% python3 -q
>>> import numpy as np
>>> np.set_printoptions(precision=2, suppress=True, linewidth=120, floatmode="fixed")
>>> F = np.load("layer8.npy")
>>> print(F)
[[  4.00   0.00  -1.00  -1.00]
 [-10.00   9.00 -12.00  -7.00]
 [  0.00   0.00   3.00  -1.00]
 [  0.00   0.00   2.00   6.00]]
>>> print(np.kron(np.eye(2, dtype=int), F))
[[  4.00   0.00  -1.00  -1.00   0.00   0.00  -0.00  -0.00]
 [-10.00   9.00 -12.00  -7.00  -0.00   0.00  -0.00  -0.00]
 [  0.00   0.00   3.00  -1.00   0.00   0.00   0.00  -0.00]
 [  0.00   0.00   2.00   6.00   0.00   0.00   0.00   0.00]
 [  0.00   0.00  -0.00  -0.00   4.00   0.00  -1.00  -1.00]
 [ -0.00   0.00  -0.00  -0.00 -10.00   9.00 -12.00  -7.00]
 [  0.00   0.00   0.00  -0.00   0.00   0.00   3.00  -1.00]
 [  0.00   0.00   0.00   0.00   0.00   0.00   2.00   6.00]]
>>> print(round(np.linalg.eigvals(F).sum().real, 2))
22.0
>>> print(np.linalg.eigvals(F))
[9.00 4.00 4.00 5.00]
>>> B = np.array([[-4, 2, 4], [2, 5, 3]])
>>> W2 = np.kron(B, F)
>>> print(np.linalg.matrix_rank(W2))
8
>>> B = F / np.sqrt((F ** 2).mean(axis=1, keepdims=True))
>>> print(F - F.mean(axis=1, keepdims=True))
[[ 3.50 -0.50 -1.50 -1.50]
 [-5.00 14.00 -7.00 -2.00]
 [-0.50 -0.50  2.50 -1.50]
 [-2.00 -2.00  0.00  4.00]]
>>> print(B[0])
[ 1.89  0.00 -0.47 -0.47]
>>> print(np.linalg.norm(B, axis=1))
[2.00 2.00 2.00 2.00]
>>> r0 = np.array([1, 7, 9, 9])
>>> B = F + np.outer(r0, np.eye(4)[2])
>>> print(np.linalg.matrix_rank(B - F))
1
>>> B = np.linalg.inv(F)
>>> print(B.round(2) + 0)
[[ 0.25  0.00  0.05  0.05]
 [ 0.28  0.11  0.38  0.24]
 [ 0.00  0.00  0.30  0.05]
 [ 0.00  0.00 -0.10  0.15]]
>>> arr = np.load("data.npy")
>>> print(arr)
[[0 0 3]
 [0 0 0]
 [3 0 0]]
>>> rank = np.linalg.matrix_rank(arr)
>>> print(rank)
2
>>> N = np.linalg.svd(arr)[2][rank:].T
>>> print(N.shape)
(3, 1)
>>> print([int(np.linalg.matrix_rank(arr[:, :j + 1])) for j in range(3)])
[1, 1, 2]
>>> print(arr @ N)
[[0.00]
 [0.00]
 [0.00]]
>>> print([int(np.linalg.matrix_rank(arr[:i])) for i in range(1, len(arr) + 1)])
[1, 1, 2]
>>> print([int(np.linalg.matrix_rank(np.delete(arr, i, axis=0))) for i in range(3)])
[1, 2, 1]
>>> print(np.allclose(arr @ N, 0))
True
>>> print(np.linalg.matrix_rank(arr.T @ arr), np.linalg.matrix_rank(arr @ arr.T))
2 2
>>> M = np.loadtxt("a.csv", delimiter=",")
>>> print(M)
[[ 0.65  0.19 -0.03 -0.42  0.09  0.07]
 [ 0.19  0.90  0.02  0.23 -0.05 -0.04]
 [-0.03  0.02  1.00 -0.03  0.01  0.01]
 [-0.42  0.23 -0.03  0.49  0.10  0.09]
 [ 0.09 -0.05  0.01  0.10  0.98 -0.02]
 [ 0.07 -0.04  0.01  0.09 -0.02  0.99]]
>>> # symmetric, so the eigenvalues are real
>>> rank = np.linalg.matrix_rank(M)
>>> print(rank)
5
>>> N = np.linalg.svd(M)[2][rank:].T
>>> print(np.round(N @ N.T, 2) + 0)
[[ 0.35 -0.19  0.03  0.42 -0.09 -0.07]
 [-0.19  0.10 -0.02 -0.23  0.05  0.04]
 [ 0.03 -0.02  0.00  0.03 -0.01 -0.01]
 [ 0.42 -0.23  0.03  0.51 -0.10 -0.09]
 [-0.09  0.05 -0.01 -0.10  0.02  0.02]
 [-0.07  0.04 -0.01 -0.09  0.02  0.01]]
>>> print([int(np.linalg.matrix_rank(M[:i])) for i in range(1, len(M) + 1)])
[1, 2, 3, 4, 5, 5]
>>> print(N.shape)
(6, 1)
>>> evals, evecs = np.linalg.eigh(M)
>>> x = np.array([0, 1, 2, 3, 0, 2])
>>> print(evecs * np.abs(evals) @ evecs.T)
[[ 0.65  0.19 -0.03 -0.42  0.09  0.07]
 [ 0.19  0.90  0.02  0.23 -0.05 -0.04]
 [-0.03  0.02  1.00 -0.03  0.01  0.01]
 [-0.42  0.23 -0.03  0.49  0.10  0.09]
 [ 0.09 -0.05  0.01  0.10  0.98 -0.02]
 [ 0.07 -0.04  0.01  0.09 -0.02  0.99]]
>>> print(np.round(x @ M @ x / (x @ x), 2), round(evals[0], 2), round(evals[-1], 2))
0.85 0.0 1.0
>>> A = np.load("test12.npy")
>>> print(A)
[[  1  -4  16 -64]
 [  1  -3   9 -27]
 [  1  -2   4  -8]
 [  1  -1   1  -1]
 [  1   0   0   0]]
>>> B = np.c_[A[:, :2] @ np.array([[4, 0], [7, 3]]), np.array([0, 0, 1, 0, 0])]
>>> print(B)
[[-24 -12   0]
 [-17  -9   0]
 [-10  -6   1]
 [ -3  -3   0]
 [  4   0   0]]
>>> print(np.round(np.linalg.norm(B - A @ np.linalg.lstsq(A, B)[0], axis=0), 2) + 0)
[0.00 0.00 0.72]
>>> print(np.round(np.linalg.lstsq(A, B[:, 0])[0], 2) + 0)
[4.00 7.00 0.00 0.00]
>>> rng = np.random.default_rng(283)
>>> z = rng.permutation(4)
>>> B = A[:, z] * rng.choice([-1, 1], 4)
>>> print(B)
[[ -1  64 -16   4]
 [ -1  27  -9   3]
 [ -1   8  -4   2]
 [ -1   1  -1   1]
 [ -1   0   0   0]]
>>> Uu, _, VT = np.linalg.svd(A.T @ B)
>>> print(z)
[0 3 2 1]
>>> print(np.round(Uu @ VT, 2) + 0)
[[-1.00  0.00  0.00  0.00]
 [ 0.00  0.00  0.00 -1.00]
 [ 0.00  0.00 -1.00  0.00]
 [ 0.00 -1.00  0.00  0.00]]
>>> X = np.load("m.npy")
>>> print(X)
[[ 0  1 -1 -1  3]
 [ 1  0  1 -1 -1]
 [-1  1  0  1 -1]
 [-1 -1  1  0  1]
 [ 3 -1 -1  1  0]]
>>> # symmetric
>>> print(np.sort(np.abs(np.linalg.eigvals(X))))
[0.52 1.83 2.14 3.63 3.83]
>>> print(X @ X)
[[12 -3 -3  1 -1]
 [-3  4 -1 -1  1]
 [-3 -1  4 -1 -3]
 [ 1 -1 -1  4 -3]
 [-1  1 -3 -3 12]]
>>> print(np.trace(X))
0
>>> print(np.allclose(X @ X.T, X.T @ X))
True
>>> np.linalg.determinant(X)
Traceback (most recent call last):
  File "<python-input-64>", line 1, in <module>
    np.linalg.determinant(X)
    ^^^^^^^^^^^^^^^^^^^^^
AttributeError: module 'numpy.linalg' has no attribute 'determinant'
>>> print(np.linalg.matrix_power(X, 2))
[[12 -3 -3  1 -1]
 [-3  4 -1 -1  1]
 [-3 -1  4 -1 -3]
 [ 1 -1 -1  4 -3]
 [-1  1 -3 -3 12]]
